$ python -q
>>> import numpy as np
>>> np.set_printoptions(suppress=True, linewidth=200)
>>> rd = lambda a: np.round(a, 2) + 0
>>> m1 = np.array([[2, 3, 6], [3, 6, 0], [6, 0, 6]])
>>> print(rd(np.linalg.norm(m1, axis=0)))
[7.   6.71 8.49]
>>> print(rd(np.linalg.norm(m1, axis=1)))
[7.   6.71 8.49]
>>> print(rd(np.linalg.norm(m1, "nuc")))
20.0
>>> print(rd(np.linalg.norm(m1, 2)))
11.0
>>> ev, evecs = np.linalg.eig(m1)
>>> print(rd(np.prod(ev)))
-198.0
>>> print(rd(m1 @ evecs[:, 0] - ev[0] * evecs[:, 0]))
[0. 0. 0.]
>>> print(rd(ev))
[-3. 11.  6.]
>>> other = np.array([[-1, -3], [2, 1]])
>>> cent = np.kron(other, m1)
>>> print(cent.shape)
(6, 6)
>>> print(np.linalg.matrix_rank(cent))
6
>>> u = np.array([2, -1, -2])
>>> other = m1 + np.outer(u, np.eye(3)[1])
>>> print(other)
[[ 2.  5.  6.]
 [ 3.  5.  0.]
 [ 6. -2.  6.]]
>>> print(rd(np.linalg.det(m1)))
-198.0
>>> print(rd(np.sort(np.abs(np.linalg.eigvals(m1)))))
[ 3.  6. 11.]
>>> arr = np.load("out5.npy")
>>> print(arr)
[[ 2.  2.  0. -1.  5. -3.  4.  0.]
 [ 1.  5. -4.  2. -4.  1. -4.  0.]
 [ 0.  2. -1.  5. -1.  0.  3.  0.]
 [-2. -2.  5.  4.  5. -5.  3.  0.]
 [ 1.  4. -5.  3. -4.  4. -5.  0.]
 [-4. -2. -3. -4.  2. -2.  1.  0.]
 [ 0.  0.  0. -5.  2.  4. -4.  0.]
 [ 0.  0.  0.  0.  0.  0.  0. -3.]]
>>> rng = np.random.default_rng(12)
>>> z = rng.permutation(8)
>>> other = arr[:, z] * rng.choice([-1, 1], 8)
>>> print(other)
[[-2. -4.  1. -3.  0.  0. -5. -2.]
 [-5.  4. -2.  1. -4.  0.  4. -1.]
 [-2. -3. -5.  0. -1.  0.  1. -0.]
 [ 2. -3. -4. -5.  5.  0. -5.  2.]
 [-4.  5. -3.  4. -5.  0.  4. -1.]
 [ 2. -1.  4. -2. -3.  0. -2.  4.]
 [-0.  4.  5.  4.  0.  0. -2. -0.]
 [-0. -0. -0.  0.  0. -3. -0. -0.]]
>>> Uu, _, vt = np.linalg.svd(arr.T @ other)
>>> print(z)
[1 6 3 5 2 7 4 0]
